>>> import numpy as np
>>> np.set_printoptions(precision=3, suppress=True, linewidth=140)
>>> X = np.load("data.npy")
>>> X
array([[ 1,  3, -3, -3, -3,  3,  4,  4, -4],
       [ 0, -1,  4,  2, -2,  1, -4, -4,  2],
       [-1, -2, -3, -4, -5, -1,  1,  1, -5],
       [ 2, -5,  0,  0, -1, -2, -2,  3, -3],
       [-1,  3,  0, -3,  5, -4, -3, -2,  5],
       [ 5,  5, -4,  5, -1,  1,  4,  1, -2],
       [-1,  2, -2,  5,  0,  3, -5,  1, -3],
       [ 0,  4, -5, -5,  4,  5,  4,  2,  4]])
>>> ang = np.radians(120)
>>> r_ = np.eye(9)
>>> r_[6, 6] = r_[3, 3] = np.cos(ang)
>>> r_[6, 3], r_[3, 6] = -np.sin(ang), np.sin(ang)
>>> r_
array([[ 1.   ,  0.   ,  0.   ,  0.   ,  0.   ,  0.   ,  0.   ,  0.   ,  0.   ],
       [ 0.   ,  1.   ,  0.   ,  0.   ,  0.   ,  0.   ,  0.   ,  0.   ,  0.   ],
       [ 0.   ,  0.   ,  1.   ,  0.   ,  0.   ,  0.   ,  0.   ,  0.   ,  0.   ],
       [ 0.   ,  0.   ,  0.   , -0.5  ,  0.   ,  0.   ,  0.866,  0.   ,  0.   ],
       [ 0.   ,  0.   ,  0.   ,  0.   ,  1.   ,  0.   ,  0.   ,  0.   ,  0.   ],
       [ 0.   ,  0.   ,  0.   ,  0.   ,  0.   ,  1.   ,  0.   ,  0.   ,  0.   ],
       [ 0.   ,  0.   ,  0.   , -0.866,  0.   ,  0.   , -0.5  ,  0.   ,  0.   ],
       [ 0.   ,  0.   ,  0.   ,  0.   ,  0.   ,  0.   ,  0.   ,  1.   ,  0.   ],
       [ 0.   ,  0.   ,  0.   ,  0.   ,  0.   ,  0.   ,  0.   ,  0.   ,  1.   ]])
>>> Y = X @ r_.T
>>> np.linalg.svd(X, compute_uv=False), np.linalg.svd(Y, compute_uv=False)
(array([16.089, 14.379, 11.309,  7.081,  6.449,  5.229,  2.953,  2.59 ]), array([16.089, 14.379, 11.309,  7.081,  6.449,  5.229,  2.953,  2.59 ]))
>>> round(np.linalg.det(r_), 3), np.trace(r_)
(np.float64(1.0), np.float64(6.0))
>>> np.abs(Y - X).max(axis=0)
array([ 0.  ,  0.  ,  0.  , 11.83,  0.  ,  0.  , 10.33,  0.  ,  0.  ])
>>> Y = np.array([[2, 0], [0, -1]])
>>> cent = np.array([[-1, 1, 1], [3, 0, 0], [3, -2, 3]])
>>> W0 = np.block([[Y, np.zeros((2, 3))], [np.zeros((3, 2)), cent]])
>>> W0
array([[ 2.,  0.,  0.,  0.,  0.],
       [ 0., -1.,  0.,  0.,  0.],
       [ 0.,  0., -1.,  1.,  1.],
       [ 0.,  0.,  3.,  0.,  0.],
       [ 0.,  0.,  3., -2.,  3.]])
>>> Q = W0.astype(float).copy()
>>> for j in range(5):
...     Q[:, j] -= Q[:, :j] @ (Q[:, :j].T @ Q[:, j])
...     Q[:, j] /= np.linalg.norm(Q[:, j])
... 
>>> np.round(Q.T @ W0, 3) + 0
array([[ 2.   ,  0.   ,  0.   ,  0.   ,  0.   ],
       [ 0.   ,  1.   ,  0.   ,  0.   ,  0.   ],
       [ 0.   ,  0.   ,  4.359, -1.606,  1.835],
       [ 0.   ,  0.   ,  0.   ,  1.556, -1.319],
       [ 0.   ,  0.   ,  0.   ,  0.   ,  2.212]])
>>> np.round(Q.T @ Q, 3) + 0
array([[1., 0., 0., 0., 0.],
       [0., 1., 0., 0., 0.],
       [0., 0., 1., 0., 0.],
       [0., 0., 0., 1., 0.],
       [0., 0., 0., 0., 1.]])
>>> Q, vecs = np.linalg.qr(W0[:, :4])[0], np.linalg.qr(W0[:, 4:])[0]
>>> s = np.linalg.svd(Q.T @ vecs, compute_uv=False)
>>> np.degrees(np.arccos(s.clip(0, 1)))
array([44.377])
>>> round(float(np.linalg.norm(Q @ Q.T - vecs @ vecs.T, 2)), 3)
1.0
>>> (s > 0.9).sum()
np.int64(0)
>>> J = np.array([[2.0, 5.0, 0.0, 0.0],
...     [5.0, -1.0, 5.0, 0.0],
...     [0.0, 5.0, -1.0, 5.0],
...     [0.0, 0.0, 5.0, -3.0]])
>>> Q = J.astype(float).copy()
>>> for j in range(4):
...     Q[:, j] -= Q[:, :j] @ (Q[:, :j].T @ Q[:, j])
...     Q[:, j] /= np.linalg.norm(Q[:, j])
... 
>>> np.round(Q.T @ J, 3) + 0
array([[ 5.385,  0.928,  4.642,  0.   ],
       [ 0.   ,  7.081, -2.021,  3.531],
       [ 0.   ,  0.   ,  5.036, -2.554],
       [ 0.   ,  0.   ,  0.   ,  3.874]])
>>> x = np.array([3, 2, 0, 2])
>>> target = J @ x
>>> target
array([16., 13., 20., -6.])
>>> np.round(np.linalg.solve(J, 2 * target), 3) + 0
array([6., 4., 0., 4.])
>>> np.round(np.linalg.solve(J, target + J[:, 3]), 3) + 0
array([3., 2., 0., 3.])
>>> w, vecs = np.linalg.eigh(J)
>>> (w > 1e-8).sum(), (w < -1e-8).sum()
(np.int64(2), np.int64(2))
>>> np.linalg.eigvalsh(J @ J)
array([ 7.122, 16.08 , 57.   , 84.798])
>>> np.round(vecs.T @ vecs, 3) + 0
array([[1., 0., 0., 0.],
       [0., 1., 0., 0.],
       [0., 0., 1., 0.],
       [0., 0., 0., 1.]])
>>> np.round(vecs.T @ J @ vecs, 3) + 0
array([[-9.209,  0.   ,  0.   ,  0.   ],
       [ 0.   , -4.01 ,  0.   ,  0.   ],
       [ 0.   ,  0.   ,  2.669,  0.   ],
       [ 0.   ,  0.   ,  0.   ,  7.55 ]])
>>> np.linalg.eigvalsh(J + 3 * np.eye(4))
array([-6.209, -1.01 ,  5.669, 10.55 ])
>>> np.linalg.svd(J, compute_uv=False)
array([9.209, 7.55 , 4.01 , 2.669])
>>> (np.linalg.matrix_power((W0 != 0) + (W0.T != 0) + np.eye(5), 5) > 0).astype(int)
array([[1, 0, 0, 0, 0],
       [0, 1, 0, 0, 0],
       [0, 0, 1, 1, 1],
       [0, 0, 1, 1, 1],
       [0, 0, 1, 1, 1]])
>>> round(float(np.linalg.det(W0)), 3)
30.0
>>> w, vecs = np.linalg.eig(J)
>>> np.sort(np.linalg.eigvals(J @ J))
array([ 7.122, 16.08 , 57.   , 84.798])
>>> np.sort(np.linalg.eigvals(J.T))
array([-9.209, -4.01 ,  2.669,  7.55 ])
>>> m1 = np.loadtxt("block3.csv", delimiter=",")
>>> m1
array([[ -1.,  -9.,   5.,  -8.],
       [  0., -10.,   8.,  -8.],
       [  0.,   0.,   2.,   0.],
       [  0.,  12.,  -8.,  10.]])
>>> Y = np.array([[3, 0], [3, 0], [1, 2], [1, 1]])
>>> np.linalg.matrix_rank(m1 @ Y)
np.int64(2)
>>> np.linalg.matrix_rank(np.vstack([m1, Y.T]))
np.int64(4)
>>> np.einsum("ij->j", m1)
array([-1., -7.,  7., -6.])
>>> m1 @ Y
array([[-33.,   2.],
       [-30.,   8.],
       [  2.,   4.],
       [ 38.,  -6.]])
>>> np.einsum("ij,ij->i", m1, m1)
array([171., 228.,   4., 308.])
>>> w, vecs = np.linalg.eig(m1)
>>> m1 @ vecs[:, 0] - w[0] * vecs[:, 0]
array([0., 0., 0., 0.])
>>> w
array([-1., -2.,  2.,  2.])
>>> np.sort(np.linalg.eigvals(m1 @ m1))
array([1., 4., 4., 4.])
>>> np.round(np.linalg.norm(J) ** 2 / np.linalg.norm(J, 2) ** 2, 3)
np.float64(1.946)
>>> round(np.linalg.norm(J, "nuc"), 3)
np.float64(23.437)
>>> round(float(np.linalg.norm(J, 1)), 3), round(np.linalg.norm(J, np.inf), 3)
(11.0, np.float64(11.0))
>>> r0 = np.array([3, 2])
>>> np.convolve(m1[1], r0)
array([  0., -30.,   4.,  -8., -16.])
>>> np.correlate(m1[1], m1[2], "full")
array([  0.,   0., -20.,  16., -16.,   0.,   0.])
>>> feats = np.array([[-2, 0, 6, -2, 0, -2], [-1, 0, 6, -2, 0, -1], [-2, 1, 0, 0, -2, 0]])
>>> W = np.array([[4, 5, 4, 2, 4],
...     [5, 2, 0, 3, 5],
...     [4, 0, 4, 2, 0],
...     [4, 4, 0, 5, 3],
...     [4, 1, 4, 1, 0],
...     [4, 3, 5, 4, 5]])
>>> b = np.array([0, -2, 2, 2, 0])
>>> act = np.maximum(feats @ W + b, 0)
>>> (act > 0).mean(axis=0)
array([0.333, 0.   , 0.667, 0.   , 0.   ])
>>> np.linalg.matrix_rank(act)
np.int64(2)
>>> cent = np.array([[4, 0, 3], [1, -3, -1], [1, -3, 1], [3, 4, -2], [-2, 0, 3]])
>>> (act @ cent).round(6).argmax(axis=1)
array([0, 0, 0])
>>> F = np.loadtxt("dump.csv", delimiter=",")
>>> F
array([[ 0.,  0., -1.,  0.,  0.],
       [ 0.,  1.,  0.,  0.,  0.],
       [ 1.,  0.,  0.,  0.,  0.],
       [ 0.,  0.,  0.,  1.,  0.],
       [ 0.,  0.,  0.,  0.,  1.]])
>>> round(np.linalg.det(F.T), 3)
np.float64(1.0)
>>> np.poly(F)
array([ 1., -3.,  4., -4.,  3., -1.])
>>> np.round(np.linalg.det(2 * F), 3), np.round(np.linalg.det(F), 3)
(np.float64(32.0), np.float64(1.0))
>>> np.einsum("ij,ji->", F, F)
np.float64(1.0)
>>> np.einsum("ii->", F)
np.float64(3.0)
>>> np.linalg.eigvals(F)
array([0.+1.j, 0.-1.j, 1.+0.j, 1.+0.j, 1.+0.j])
